% python3 -q
>>> import numpy as np
>>> import numpy.linalg as la
>>> np.set_printoptions(suppress=True, linewidth=120)
>>> rng = np.random.default_rng(582060)
>>> labels = rng.integers(0, 3, 5)
>>> J = (labels[:, None] == labels) * 3 + np.eye(5)
>>> J
array([[4., 0., 0., 0., 0.],
       [0., 4., 0., 0., 3.],
       [0., 0., 4., 3., 0.],
       [0., 0., 3., 4., 0.],
       [0., 3., 0., 0., 4.]])
>>> evals, V = la.eig(J)
>>> np.round(J @ V[:, 0] - evals[0] * V[:, 0], 2) + 0
array([0., 0., 0., 0., 0.])
>>> np.round(np.sort(la.eigvals(la.inv(J))), 2)
array([0.14, 0.14, 0.25, 1.  , 1.  ])
>>> evals.round(2)
array([7., 1., 7., 1., 4.])
>>> print(round(la.det(J.T), 2))
196.0
>>> M2 = J + rng.integers(-2, 3, (5, 3)) @ rng.integers(-2, 3, (3, 5))
>>> M2
array([[ 8.,  6.,  8., -1.,  4.],
       [ 4., -2.,  2.,  4.,  3.],
       [-4.,  2.,  4., -4., -4.],
       [ 4.,  4.,  9.,  5.,  4.],
       [-2.,  9., -4.,  2.,  8.]])
>>> la.matrix_rank(M2 - J, tol=1e-8)
np.int64(3)
>>> M2 = la.inv(J)
>>> np.round(la.det(J) * M2, 2)
array([[ 49.,   0.,   0.,   0.,   0.],
       [  0., 112.,   0.,   0., -84.],
       [  0.,   0., 112., -84.,   0.],
       [  0.,   0., -84., 112.,   0.],
       [  0., -84.,   0.,   0., 112.]])
>>> np.allclose(M2, J.T)
False
>>> M2 = J[0, 0] * J[1:] - np.outer(J[1:, 0], J[0])
>>> M2
array([[ 0., 16.,  0.,  0., 12.],
       [ 0.,  0., 16., 12.,  0.],
       [ 0.,  0., 12., 16.,  0.],
       [ 0., 12.,  0.,  0., 16.]])
>>> print(J[:, 0] / J[0, 0])
[1. 0. 0. 0. 0.]
>>> np.flatnonzero(~M2.round(6).any(axis=1))
array([], dtype=int64)
>>> M = np.array([[2, 3, -4, -3, -3, 0], [-1, 3, -5, 4, 4, 2], [5, -3, 3, 5, 5, 1]])
>>> M[2] = M[1]
>>> M
array([[ 2,  3, -4, -3, -3,  0],
       [-1,  3, -5,  4,  4,  2],
       [-1,  3, -5,  4,  4,  2]])
>>> np.round(M @ la.pinv(M) @ M, 2) + 0
array([[ 2.,  3., -4., -3., -3.,  0.],
       [-1.,  3., -5.,  4.,  4.,  2.],
       [-1.,  3., -5.,  4.,  4.,  2.]])
>>> np.abs(np.diag(la.qr(M)[1])) > 1e-9
array([ True,  True, False])
>>> print(np.allclose(M[:-1].T @ la.lstsq(M[:-1].T, M[-1])[0], M[-1]))
True
>>> M2 = M[0, 0] * M[1:] - np.outer(M[1:, 0], M[0])
>>> print(M2)
[[  0   9 -14   5   5   4]
 [  0   9 -14   5   5   4]]
>>> print(la.matrix_rank(M2), la.matrix_rank(M))
1 2
>>> M[:, 0] / M[0, 0]
array([ 1. , -0.5, -0.5])
